>>> import numpy as np
>>> import numpy.linalg as la
>>> np.set_printoptions(precision=1, suppress=True, linewidth=200)
>>> def rd(a):
...     return np.round(a, 1) + 0
... 
>>> rng = np.random.default_rng(13770)
>>> th = rng.uniform(0, 2 * np.pi, 29)
>>> q, _ = la.qr(np.array([[-2.3, 0.8],
...     [0.3, 0.8],
...     [-0.2, -1.2],
...     [-0.1, -0.9],
...     [0.9, 0.2],
...     [0.2, -0.9],
...     [0.3, 2.2]]))
>>> data = 3 * np.c_[np.cos(th), np.sin(th)] @ q.T
>>> print(rd(data))
[[-2.  -0.5  0.9  0.7  0.4  0.9 -1.6]
 [-2.7  0.4 -0.3 -0.2  1.1  0.2  0.5]
 [ 1.4  0.7 -1.1 -0.8 -0.1 -0.9  2. ]
 [-1.4 -0.7  1.1  0.8  0.1  0.9 -2. ]
 [-1.8  0.8 -0.9 -0.6  1.  -0.3  1.6]
 [ 0.  -0.9  1.2  0.9 -0.5  0.8 -2.2]
 [-2.5 -0.3  0.6  0.5  0.6  0.7 -1.2]
 [-2.6 -0.1  0.4  0.4  0.8  0.7 -0.9]
 [ 0.3 -0.9  1.2  0.9 -0.6  0.8 -2.2]
 [ 0.   0.9 -1.2 -0.9  0.5 -0.8  2.2]
 [-2.1  0.7 -0.8 -0.6  1.1 -0.2  1.4]
 [-2.7  0.3 -0.2 -0.1  1.1  0.2  0.3]
 [ 1.7 -0.8  1.   0.7 -1.   0.4 -1.7]
 [-0.3 -0.9  1.2  0.9 -0.4  0.8 -2.2]
 [-0.2  0.9 -1.2 -0.9  0.6 -0.8  2.2]
 [-2.2  0.7 -0.7 -0.5  1.1 -0.2  1.3]
 [ 2.6  0.1 -0.4 -0.4 -0.8 -0.7  0.9]
 [-2.7 -0.1  0.3  0.3  0.8  0.6 -0.7]
 [-2.7  0.4 -0.3 -0.2  1.1  0.2  0.6]
 [ 2.7  0.  -0.3 -0.3 -0.9 -0.6  0.6]
 [ 2.5  0.2 -0.6 -0.5 -0.6 -0.7  1.1]
 [ 1.2 -0.9  1.1  0.8 -0.9  0.5 -2. ]
 [-2.7  0.   0.3  0.3  0.8  0.6 -0.7]
 [ 1.7  0.6 -1.  -0.8 -0.2 -0.9  1.8]
 [ 2.6  0.2 -0.5 -0.4 -0.7 -0.7  1. ]
 [ 2.5 -0.6  0.6  0.4 -1.1  0.  -1. ]
 [ 2.   0.5 -0.9 -0.7 -0.3 -0.9  1.7]
 [-2.8  0.2  0.   0.   1.   0.4  0. ]
 [-1.1  0.9 -1.1 -0.8  0.8 -0.6  2. ]]
>>> Xs = data - data.mean(axis=0)
>>> V = la.svd(Xs)[2][:2]
>>> other = Xs - Xs @ V.T @ V
>>> rd(other.std(axis=0))
array([0., 0., 0., 0., 0., 0., 0.])
>>> rd(np.diag(V.T @ V))
array([0.9, 0.1, 0.2, 0.1, 0.1, 0.1, 0.6])
>>> rd(la.norm(other) / la.norm(Xs))
np.float64(0.0)
>>> print(rd((Xs @ V.T).std(axis=0)))
[2.2 2. ]
>>> rd(np.cov(Xs @ V.T, rowvar=False))
array([[5.1, 0. ],
       [0. , 4. ]])
>>> basis = 3 * np.array([[-1.7, -1.8, 0.5, 0.8, -0.4, -0.4, -0.8],
...     [0.9, -0.7, -1.0, 1.6, -0.8, 1.3, -0.1],
...     [1.2, -0.3, 0.5, -0.8, 0.5, -0.7, -0.5]])
>>> labels = rng.integers(0, 3, 19)
>>> W0 = basis[labels] + rng.normal(size=(19, 7))
>>> rd(W0)
array([[-5.8, -6. ,  0.5,  1.2, -2.8, -1.7, -2.4],
       [-5.1, -5.8,  0. ,  1.8, -1.7, -2.1, -1.7],
       [ 2.9, -2.8, -3.5,  4.7, -3.9,  5.2, -3.3],
       [ 1.9, -2.1, -2.7,  4.3, -2.6,  3.7,  0.2],
       [ 2.7, -2.7, -2.4,  4. , -1.9,  2. ,  0.1],
       [ 3.1, -0.9,  2.3, -2.9,  2.2, -3.1, -2. ],
       [-6.4, -6. ,  0.1,  1.3, -1.3, -0.3, -0.9],
       [ 2.3, -3.2, -2.5,  5.1, -3.8,  4.8,  0.4],
       [-3.2, -5.8, -0.8,  1.8, -0.6, -0.6, -2.1],
       [ 3. , -0.6, -0.7, -2.2,  1.7, -1.7, -0.5],
       [ 2.9, -0.3,  3.4, -2.1,  1.9, -0.8, -2. ],
       [-5.6, -4.3,  1.6,  2.7, -2.1, -0.6,  0. ],
       [-5.7, -6.2,  0.6,  1.2, -1.8, -0.9, -0.6],
       [ 5.9, -2.9,  1.8, -2.6,  1.3, -0.6, -0.7],
       [-3.7, -5.5, -0.8,  2.9, -1.5, -0.3, -1.4],
       [-5.3, -4.7,  0.6,  2.5, -2. , -1.2, -2.9],
       [-4.6, -6.7,  3.3,  3. , -1.4, -2.4, -1.7],
       [ 4.4, -0.1,  0.8, -1.9,  1.4, -3.7, -1.9],
       [ 5.5, -0.1,  0.2, -1.5,  1.1, -0.1, -2.4]])
>>> Xs = W0 - W0.mean(axis=0)
>>> Uu, sig, VT = la.svd(Xs, full_matrices=False)
>>> np.abs(VT[0]).argmax()
np.int64(0)
>>> print(np.searchsorted(np.cumsum(sig ** 2) / (sig ** 2).sum(), 0.9) + 1)
2
>>> rd(VT[0] * np.sign(VT[0, np.abs(VT[0]).argmax()]))
array([ 0.8,  0.4,  0. , -0.3,  0.2,  0. ,  0. ])
>>> print(np.abs(Uu[:, 0]).argmax())
18
>>> rd((sig ** 2).sum() ** 2 / (sig ** 4).sum())
np.float64(2.2)
